>>> import numpy as np
>>> np.set_printoptions(precision=2, suppress=True, linewidth=200, legacy="1.25")
>>> J = np.load("arr.npy")
>>> J
array([[ 0.3,  0.7,  0.2, -0.6, -1.7],
       [-0.1, -1.1,  2.4, -0.6,  1.7],
       [ 1. , -0.4, -0.5,  2. , -0.2],
       [-0.3,  1.5,  0.6, -0.3, -1.2]])
>>> def softmax(z):
...     e = np.exp(z - z.max(axis=-1, keepdims=True))
...     return e / e.sum(axis=-1, keepdims=True)
... 
>>> np.round(softmax(10 * J[0]), 2) + 0
array([0.02, 0.98, 0.01, 0.  , 0.  ])
>>> softmax(J).sum(axis=1)
array([1., 1., 1., 1.])
>>> att = J @ J.T / np.sqrt(5)
>>> np.round(softmax(att), 2) + 0
array([[0.52, 0.03, 0.06, 0.4 ],
       [0.  , 0.99, 0.  , 0.  ],
       [0.05, 0.03, 0.88, 0.04],
       [0.37, 0.03, 0.04, 0.56]])
>>> U, sigma, Vt = np.linalg.svd(J, full_matrices=False)
>>> np.abs(Vt[0])
array([0.07, 0.45, 0.52, 0.14, 0.7 ])
>>> np.abs(U[:, 0]).round(6).argmax()
1
>>> np.round(U.T @ U, 2) + 0
array([[1., 0., 0., 0.],
       [0., 1., 0., 0.],
       [0., 0., 1., 0.],
       [0., 0., 0., 1.]])
>>> (sigma > 1e-8).sum()
4
>>> U.shape, sigma.shape, Vt.shape
((4, 4), (4,), (4, 5))
>>> sigma / sigma[0]
array([1.  , 0.79, 0.43, 0.23])
>>> np.allclose(U * sigma @ Vt, J)
True
>>> np.round(Vt @ Vt.T, 2) + 0
array([[1., 0., 0., 0.],
       [0., 1., 0., 0.],
       [0., 0., 1., 0.],
       [0., 0., 0., 1.]])
>>> W1 = np.array([[5, 5, 1, 4, 7, 3],
...     [3, 1, 6, 2, 1, 2],
...     [9, 0, 8, 0, 0, 3],
...     [6, 4, 1, 1, 2, 4],
...     [8, 3, 8, 8, 8, 3]])
>>> c = np.array([5, 3, 1, 0, 4, 1])
>>> H = np.maximum(J @ W1 + c, 0)
>>> (H > 0).astype(int)
array([[0, 0, 0, 0, 0, 0],
       [1, 1, 1, 1, 1, 1],
       [1, 1, 0, 1, 1, 1],
       [1, 0, 1, 0, 0, 1]])
>>> H
array([[ 0. ,  0. ,  0. ,  0. ,  0. ,  0. ],
       [32.8,  4.1, 26.5, 10.4, 14.6,  8.4],
       [14.7, 15. ,  0. ,  3.6, 13. ,  9.1],
       [ 2. ,  0. ,  4.6,  0. ,  0. ,  0.1]])
>>> (H > 0).mean(axis=0)
array([0.75, 0.5 , 0.5 , 0.5 , 0.5 , 0.75])
>>> basis = np.array([[-2, 4, -1],
...     [5, -1, -2],
...     [4, 2, 0],
...     [3, 4, -1],
...     [-1, -1, -4],
...     [1, 0, -2]])
>>> H @ basis
array([[   0. ,    0. ,    0. ],
       [  85.9,  207.1, -126.6],
       [  52.5,   45.2, -118.5],
       [  14.5,   17.2,   -2.2]])
>>> (H @ basis).round(6).argmax(axis=1)
array([0, 1, 0, 1])
>>> W1 @ basis
array([[ 27,  26, -53],
       [ 30,  30, -15],
       [ 17,  52, -15],
       [ 17,  24, -31],
       [ 50,  69, -60]])
>>> mat = np.array([[19, -15, -11, 4, 9],
...     [-15, 17, 16, 15, 1],
...     [-11, 16, 17, 24, 7],
...     [4, 15, 24, 66, 32],
...     [9, 1, 7, 32, 19]])
>>> ev, vecs = np.linalg.eigh(mat)
>>> x = np.array([-1, 1, -1, -1, 1])
>>> vecs * np.maximum(ev, 0) @ vecs.T
array([[ 19., -15., -11.,   4.,   9.],
       [-15.,  17.,  16.,  15.,   1.],
       [-11.,  16.,  17.,  24.,   7.],
       [  4.,  15.,  24.,  66.,  32.],
       [  9.,   1.,   7.,  32.,  19.]])
>>> x @ mat @ x / (x @ x), np.round(ev[0], 2), round(float(ev[-1]), 2)
(9.2, -0.0, 94.86)
>>> x @ mat @ x
46
>>> vecs * np.abs(ev) @ vecs.T
array([[ 19., -15., -11.,   4.,   9.],
       [-15.,  17.,  16.,  15.,   1.],
       [-11.,  16.,  17.,  24.,   7.],
       [  4.,  15.,  24.,  66.,  32.],
       [  9.,   1.,   7.,  32.,  19.]])
>>> np.round(np.linalg.eigvalsh(mat[1:, 1:]), 2) + 0
array([ 0.  ,  0.49, 23.66, 94.85])
>>> rng = np.random.default_rng(12818)
>>> idx = rng.permutation(5)
>>> idx
array([0, 3, 2, 4, 1])
>>> out = mat[idx][:, idx]
>>> np.trace(out)
138
>>> np.diag(out)
array([19, 66, 17, 19, 17])
>>> round(np.linalg.det(out), 2), round(np.linalg.det(mat[idx]), 2)
(0.0, 0.0)
>>> np.allclose(out, mat)
False
>>> out
array([[ 19,   4, -11,   9, -15],
       [  4,  66,  24,  32,  15],
       [-11,  24,  17,   7,  16],
       [  9,  32,   7,  19,   1],
       [-15,  15,  16,   1,  17]])
>>> round(float(np.abs(np.linalg.eigvals(mat)).max()), 2)
94.86
>>> (mat + mat.T) / 2
array([[ 19., -15., -11.,   4.,   9.],
       [-15.,  17.,  16.,  15.,   1.],
       [-11.,  16.,  17.,  24.,   7.],
       [  4.,  15.,  24.,  66.,  32.],
       [  9.,   1.,   7.,  32.,  19.]])
>>> U, sigma, Vt = np.linalg.svd(mat)
>>> vecs = Vt[:(sigma > 1e-8).sum()]
>>> x = mat[2] + 4 * mat[0] + rng.integers(2) * np.eye(5)[4]
>>> x
array([ 65., -44., -27.,  40.,  43.])
>>> np.diag(vecs.T @ vecs)
array([0.58, 0.37, 0.28, 0.86, 0.91])
